% ipython --no-banner

In [1]: import numpy as np

In [2]: np.set_printoptions(precision=1, suppress=True, linewidth=100)

In [3]: M = np.load("block9.npy")

In [4]: M
Out[4]: 
array([[1. , 0.2, 0. , 0. , 0. ],
       [0.2, 1. , 0.2, 0. , 0. ],
       [0. , 0.2, 1. , 0.2, 0. ],
       [0. , 0. , 0.2, 1. , 0.2],
       [0. , 0. , 0. , 0.2, 1. ]])

In [5]: np.sort(np.abs(np.linalg.eigvals(M)))
Out[5]: array([0.7, 0.8, 1. , 1.2, 1.3])

In [6]: np.allclose(M, M.T)
Out[6]: True

In [7]: np.trace(M)
Out[7]: np.float64(5.0)

In [8]: np.allclose(M @ M.T, M.T @ M)
Out[8]: True

In [9]: round(np.abs(np.linalg.eigvals(M)).max(), 1)
Out[9]: np.float64(1.3)

In [10]: m1 = np.load("run11.npy")

In [11]: m1
Out[11]: 
array([[ 0.1, -1. ],
       [-1. , -0.1]])

In [12]: cov = m1.T @ m1

In [13]: np.trace(cov), (m1 ** 2).sum()
Out[13]: (np.float64(2.0), np.float64(2.0))

In [14]: hat = np.triu(np.array([[-9, 8], [2, -4]]), 1) + np.eye(2)

In [15]: M2 = hat @ m1 @ np.linalg.inv(hat)

In [16]: np.linalg.matrix_rank(M2)
Out[16]: np.int64(2)

In [17]: np.trace(M2), np.trace(m1)
Out[17]: (np.float64(0.0), np.float64(0.0))

In [18]: np.round(np.linalg.det(M2), 1)
Out[18]: np.float64(-1.0)

In [19]: np.round(np.poly(M2), 1) + 0
Out[19]: array([ 1.,  0., -1.])

In [20]: w, V = np.linalg.eig(m1)

In [21]: np.prod(w)
Out[21]: np.float64(-1.0)

In [22]: np.sort(np.linalg.eigvals(np.linalg.inv(m1)))
Out[22]: array([-1.,  1.])

In [23]: w
Out[23]: array([ 1., -1.])

In [24]: m1 @ V[:, 0] - w[0] * V[:, 0]
Out[24]: array([0., 0.])

In [25]: w, V = np.linalg.eigh(m1)

In [26]: x0 = np.array([0, 0])

In [27]: V * np.maximum(w, 0) @ V.T
Out[27]: 
array([[ 0.6, -0.5],
       [-0.5,  0.4]])

In [28]: round(np.abs(m1).sum(axis=1).max(), 1), np.abs(w).max()
Out[28]: (np.float64(1.1), np.float64(1.0))

In [29]: J = np.load("a.npy")

In [30]: J
Out[30]: 
array([[ 25,  30, -10],
       [ 30,  36, -12],
       [-10, -12,   4]])

In [31]: M2 = np.array([[2, 1], [0, 2]])

In [32]: Z = np.kron(M2, J)

In [33]: np.round(np.linalg.norm(Z, 2), 1), round(float(np.linalg.norm(M2, 2) * np.linalg.norm(J, 2)), 1)
Out[33]: (np.float64(166.5), 166.5)

In [34]: Z
Out[34]: 
array([[ 50,  60, -20,  25,  30, -10],
       [ 60,  72, -24,  30,  36, -12],
       [-20, -24,   8, -10, -12,   4],
       [  0,   0,   0,  50,  60, -20],
       [  0,   0,   0,  60,  72, -24],
       [  0,   0,   0, -20, -24,   8]])

In [35]: def softmax(z):
    ...:     e = np.exp(z - z.max(axis=-1, keepdims=True))
    ...:     return e / e.sum(axis=-1, keepdims=True)
    ...: 

In [36]: np.round(softmax(J[0]), 1) + 0
Out[36]: array([0., 1., 0.])

In [37]: softmax(J).sum(axis=1)
Out[37]: array([1., 1., 1.])

In [38]: np.round(softmax(10 * J[0]), 1) + 0
Out[38]: array([0., 1., 0.])

In [39]: S = J @ J.T / np.sqrt(3)

In [40]: np.round(softmax(S + np.triu(np.full(S.shape, -np.inf), 1)), 1) + 0
Out[40]: 
array([[1., 0., 0.],
       [0., 1., 0.],
       [0., 0., 1.]])

In [41]: np.round(softmax(S), 1) + 0
Out[41]: 
array([[0., 1., 0.],
       [0., 1., 0.],
       [0., 0., 1.]])

In [42]: softmax(S)[0] @ J
Out[42]: array([ 30.,  36., -12.])

In [43]: W = np.array([[2, -1, 1, 2], [-1, 0, 0, 1], [0, 0, 1, 1]])

In [44]: coef = np.array([2, -1, 1, 0])

In [45]: hid = np.maximum(J @ W + coef, 0)

In [46]: (hid > 0).astype(int)
Out[46]: 
array([[1, 0, 1, 1],
       [1, 0, 1, 1],
       [0, 1, 0, 0]])

In [47]: hid
Out[47]: 
array([[22,  0, 16, 70],
       [26,  0, 19, 84],
       [ 0,  9,  0,  0]])

In [48]: Z = np.array([[0, 3], [4, 4], [3, 4], [1, 4]])

In [49]: hid @ Z
Out[49]: 
array([[118, 410],
       [141, 490],
       [ 36,  36]])

In [50]: cov = hid.T @ hid

In [51]: np.round(np.linalg.eigvalsh(cov)[::-1], 1) + 0
Out[51]: array([13732.9,    81. ,     0.1,     0. ])

In [52]: np.diag(cov)
Out[52]: array([ 1160,    81,   617, 11956])

In [53]: np.linalg.matrix_rank(cov)
Out[53]: np.int64(3)

In [54]: round(float(M[2] @ M[0]), 1)
Out[54]: 0.0

In [55]: np.linalg.norm(M, axis=0)
Out[55]: array([1., 1., 1., 1., 1.])

In [56]: np.round(np.linalg.norm(M, 2), 1)
Out[56]: np.float64(1.3)

In [57]: round(float(np.linalg.norm(M) ** 2 / np.linalg.norm(M, 2) ** 2), 1)
Out[57]: 2.9

In [58]: np.linalg.norm(M, axis=1).argmax()
Out[58]: np.int64(1)

In [59]: round(np.linalg.norm(M[2], 1), 1), np.round(np.linalg.norm(M[2], np.inf), 1)
Out[59]: (np.float64(1.4), np.float64(1.0))

In [60]: np.round(np.linalg.norm(M[2] - M[0]), 1)
Out[60]: np.float64(1.4)

In [61]: Q, _ = np.linalg.qr(np.array([[-1.5, 0.0, 0.0, 0.1, -1.4],
    ...:     [0.5, -0.6, -0.2, -0.2, -0.2],
    ...:     [-1.3, -1.2, -0.7, -0.4, -0.3],
    ...:     [-1.0, -0.5, 0.3, -0.3, 1.0],
    ...:     [-0.8, 0.7, -1.6, -0.5, 0.3]]))

In [62]: V, _ = np.linalg.qr(np.array([[2.1, -1.5, -1.3], [-0.5, 0.8, -1.4], [3.0, -0.3, -0.9]]))

In [63]: sig = 10 * 0.7 ** np.arange(3)

In [64]: A = Q[:, :3] * sig @ V[:3]

In [65]: A
Out[65]: 
array([[ 2.3, -5.8,  2.2],
       [-0.2,  4. ,  1.4],
       [ 3.9, -0.3,  5.9],
       [ 0.8, -2.9,  3.5],
       [ 5.2, -2.4, -2.5]])

In [66]: hat = A @ np.linalg.solve(A.T @ A, A.T)

In [67]: np.round(np.linalg.eigvalsh(hat), 1) + 0
Out[67]: array([0., 0., 1., 1., 1.])

In [68]: np.round((np.eye(5) - hat) @ A, 1) + 0
Out[68]: 
array([[0., 0., 0.],
       [0., 0., 0.],
       [0., 0., 0.],
       [0., 0., 0.],
       [0., 0., 0.]])

In [69]: hat
Out[69]: 
array([[ 0.6, -0.4,  0.1,  0.3,  0.1],
       [-0.4,  0.4,  0.3, -0.1, -0.1],
       [ 0.1,  0.3,  0.8,  0.2,  0.1],
       [ 0.3, -0.1,  0.2,  0.3, -0.2],
       [ 0.1, -0.1,  0.1, -0.2,  0.9]])

In [70]: hat @ A[:, 2]
Out[70]: array([ 2.2,  1.4,  5.9,  3.5, -2.5])

In [71]: np.trace(hat)
Out[71]: np.float64(3.0)

In [72]: M2 = np.c_[A[:, :2] @ np.array([[-2, 0], [1, 0]]), np.array([2, 1, 3, 3, 2])]

In [73]: M2
Out[73]: 
array([[-10.4,   0. ,   2. ],
       [  4.4,   0. ,   1. ],
       [ -8.2,   0. ,   3. ],
       [ -4.6,   0. ,   3. ],
       [-12.8,   0. ,   2. ]])

In [74]: np.round(np.linalg.norm(M2 - A @ np.linalg.lstsq(A, M2)[0], axis=0), 1) + 0
Out[74]: array([0. , 0. , 1.8])

In [75]: np.round(np.linalg.lstsq(A, M2[:, 0])[0], 1) + 0
Out[75]: array([-2.,  1.,  0.])

In [76]: x0 = np.array([4, 1, 5])

In [77]: A @ x0
Out[77]: array([14.5, 10.1, 45.1, 18.1,  6.3])

In [78]: np.linalg.norm(A @ x0) <= np.linalg.norm(A, 2) * np.linalg.norm(x0) + 1e-9
Out[78]: np.True_

In [79]: np.sign((A @ x0).round(6))
Out[79]: array([1., 1., 1., 1., 1.])

In [80]: A @ np.ones(3)
Out[80]: array([-1.3,  5.2,  9.5,  1.4,  0.4])

In [81]: np.einsum("ij,j->i", A, x0)
Out[81]: array([14.5, 10.1, 45.1, 18.1,  6.3])

In [82]: M2 = M / np.sqrt((M ** 2).mean(axis=1, keepdims=True))

In [83]: np.round(M - M.mean(axis=1, keepdims=True), 1) + 0
Out[83]: 
array([[ 0.8,  0. , -0.2, -0.2, -0.2],
       [-0.1,  0.7, -0.1, -0.3, -0.3],
       [-0.3, -0.1,  0.7, -0.1, -0.3],
       [-0.3, -0.3, -0.1,  0.7, -0.1],
       [-0.2, -0.2, -0.2,  0. ,  0.8]])

In [84]: M2[3]
Out[84]: array([0. , 0. , 0.4, 2.2, 0.4])

In [85]: np.linalg.norm(M2, axis=1)
Out[85]: array([2.2, 2.2, 2.2, 2.2, 2.2])

In [86]: np.linalg.matrix_rank(M - M.mean(axis=1, keepdims=True))
Out[86]: np.int64(4)

In [87]: W = np.array([[4, 3, -4, -2], [-3, -1, 0, -3], [-4, 3, -2, 2]])

In [88]: coef = np.array([-1, 5, 4, 0])

In [89]: hid = np.maximum(A @ W + coef, 0)

In [90]: (hid > 0).astype(int)
Out[90]: 
array([[1, 1, 0, 1],
       [0, 1, 1, 0],
       [0, 1, 0, 1],
       [0, 1, 0, 1],
       [1, 1, 0, 0]])

In [91]: np.linalg.matrix_rank(hid)
Out[91]: np.int64(4)

In [92]: (hid > 0).mean(axis=0)
Out[92]: array([0.4, 1. , 0.2, 0.6])

In [93]: Z = np.array([[0, 2], [-2, 1], [-1, 2], [2, -1]])

In [94]: hid @ Z
Out[94]: 
array([[-14.4,  40.8],
       [-11.1,   8.5],
       [-60. ,  30. ],
       [-13.8,   6.9],
       [-31.3,  89.2]])

In [95]: W @ Z
Out[95]: 
array([[ -6,   5],
       [ -4,  -4],
       [  0, -11]])

In [96]: (hid @ Z).round(6).argmax(axis=1)
Out[96]: array([1, 1, 1, 1, 1])

In [97]: rng = np.random.default_rng(63507)

In [98]: K = np.eye(4, dtype=int)[rng.permutation(4)] * np.array([9, 0, 3, 4])

In [99]: K
Out[99]: 
array([[0, 0, 0, 4],
       [9, 0, 0, 0],
       [0, 0, 3, 0],
       [0, 0, 0, 0]])

In [100]: A.mean(axis=0)
Out[100]: array([ 2.4, -1.5,  2.1])

In [101]: A[5]
---------------------------------------------------------------------------
IndexError                                Traceback (most recent call last)
Cell In[101], line 1
----> 1 A[5]

IndexError: index 5 is out of bounds for axis 0 with size 5

In [102]: round(np.abs(A).max(), 1)
Out[102]: np.float64(5.9)

In [103]: round(np.linalg.norm(A), 1)
Out[103]: np.float64(13.2)

In [104]: np.unravel_index(np.abs(A).argmax(), A.shape)
Out[104]: (np.int64(2), np.int64(2))

In [105]: A.sum(axis=0)
Out[105]: array([12.1, -7.4, 10.6])

In [106]: np.linalg.svd(A, compute_uv=False)
Out[106]: array([10. ,  7. ,  4.9])

In [107]: np.argsort(-np.linalg.norm(K, axis=0).round(6), kind="stable")[:3]
Out[107]: array([0, 3, 2])

In [108]: np.linalg.cond(K) > 100
Out[108]: np.True_

In [109]: [round(float(x), 1) for x in np.linalg.svd(K, compute_uv=False)[:3]]
Out[109]: [9.0, 4.0, 3.0]

In [110]: np.sort(np.linalg.eigvals(K).real)
Out[110]: array([0., 0., 0., 3.])

In [111]: (K != 0).astype(int)
Out[111]: 
array([[0, 0, 0, 1],
       [1, 0, 0, 0],
       [0, 0, 1, 0],
       [0, 0, 0, 0]])
